$ ipython --no-banner

In [1]: import numpy as np

In [2]: np.set_printoptions(suppress=True, linewidth=200)

In [3]: J = np.loadtxt("dump.csv", delimiter=",")

In [4]: print(J.round(2))
[[0.01 0.04 0.05 0.04 0.04 0.02 0.01]
 [0.04 0.19 0.26 0.19 0.19 0.11 0.04]
 [0.05 0.26 0.36 0.26 0.26 0.16 0.05]
 [0.04 0.19 0.26 0.19 0.19 0.11 0.04]
 [0.04 0.19 0.26 0.19 0.19 0.11 0.04]
 [0.02 0.11 0.16 0.11 0.11 0.07 0.02]
 [0.01 0.04 0.05 0.04 0.04 0.02 0.01]]

In [5]: rank = np.linalg.matrix_rank(J)

In [6]: print(rank)
1

In [7]: N = np.linalg.svd(J)[2][rank:].T

In [8]: print(np.round(N @ N.T, 2))
[[ 0.99 -0.04 -0.05 -0.04 -0.04 -0.02 -0.01]
 [-0.04  0.81 -0.26 -0.19 -0.19 -0.11 -0.04]
 [-0.05 -0.26  0.64 -0.26 -0.26 -0.16 -0.05]
 [-0.04 -0.19 -0.26  0.81 -0.19 -0.11 -0.04]
 [-0.04 -0.19 -0.26 -0.19  0.81 -0.11 -0.04]
 [-0.02 -0.11 -0.16 -0.11 -0.11  0.93 -0.02]
 [-0.01 -0.04 -0.05 -0.04 -0.04 -0.02  0.99]]

In [9]: print(np.allclose(J @ N, 0))
True

In [10]: basis = 20 * np.array([[-0.4, 0.7, -0.5, 0.3, 0.3, -0.4, 0.1],
    ...:     [0.8, 0.5, 0.9, 1.1, 1.4, -0.6, -0.8],
    ...:     [2.4, -1.0, -0.8, 0.7, 0.0, 0.1, -0.9]])

In [11]: rng = np.random.default_rng(18)

In [12]: labels = rng.integers(0, 3, 25)

In [13]: X = basis[labels] + rng.normal(size=(25, 7))

In [14]: print(X.round(2))
[[ 47.72 -18.91 -15.49  15.08  -0.53   2.   -17.61]
 [ 16.02  10.02  17.23  22.13  28.19 -12.06 -16.01]
 [ -7.3   13.34  -9.3    5.85   6.06  -8.19   2.9 ]
 [ 48.76 -19.99 -16.44  15.86   0.54   0.85 -18.  ]
 [ 47.89 -19.28 -16.23  13.26   1.34   0.01 -19.41]
 [ -8.52  13.49 -10.13   5.99   7.    -9.52   4.98]
 [ 16.61   9.23  17.43  21.52  25.77 -11.6  -17.11]
 [ -8.54  12.9  -10.6    6.02   4.71  -6.48   0.72]
 [ 47.5  -20.03 -15.38  14.21   0.03   2.49 -17.64]
 [ 47.02 -19.43 -16.67  12.83  -0.12   1.47 -17.78]
 [ 48.26 -20.63 -15.72  13.91  -1.66   3.51 -18.04]
 [ 15.81  10.81  16.56  21.27  28.89 -13.96 -16.9 ]
 [ 17.61  10.55  16.97  22.    28.7  -12.84 -16.03]
 [ 16.3   10.    19.49  22.07  27.81 -11.81 -16.42]
 [ 47.15 -20.27 -16.68  15.81   2.12   1.6  -20.82]
 [ 15.61  10.65  17.35  22.67  28.62 -12.64 -16.26]
 [ 47.   -20.44 -17.12  13.46   1.47   1.68 -16.91]
 [ 16.32   8.5   17.9   21.54  26.77 -12.47 -14.78]
 [ 17.21   9.58  17.28  21.95  28.34 -10.69 -16.59]
 [ -8.95  13.94 -11.99   5.86   6.41  -9.91   2.88]
 [ 47.37 -20.21 -16.29  13.84  -0.05   1.39 -20.  ]
 [ -7.15  13.86  -9.49   6.23   7.2   -8.04   1.46]
 [ 18.69  11.49  18.86  23.18  29.39 -14.12 -16.55]
 [ 48.14 -19.39 -16.66  14.14  -1.05   1.7  -19.98]
 [ 47.54 -18.42 -17.28  14.61  -1.32   0.92 -15.69]]

In [15]: proj = X @ np.linalg.solve(X.T @ X, X.T)

In [16]: print(np.allclose(proj @ proj, proj))
True

In [17]: print(np.round(np.linalg.eigvalsh(proj), 2) + 0)
[0. 0. 0. 0. 0. 0. 0. 0. 0. 0. 0. 0. 0. 0. 0. 0. 0. 0. 1. 1. 1. 1. 1. 1. 1.]

In [18]: print(round(np.trace(proj), 2))
7.0
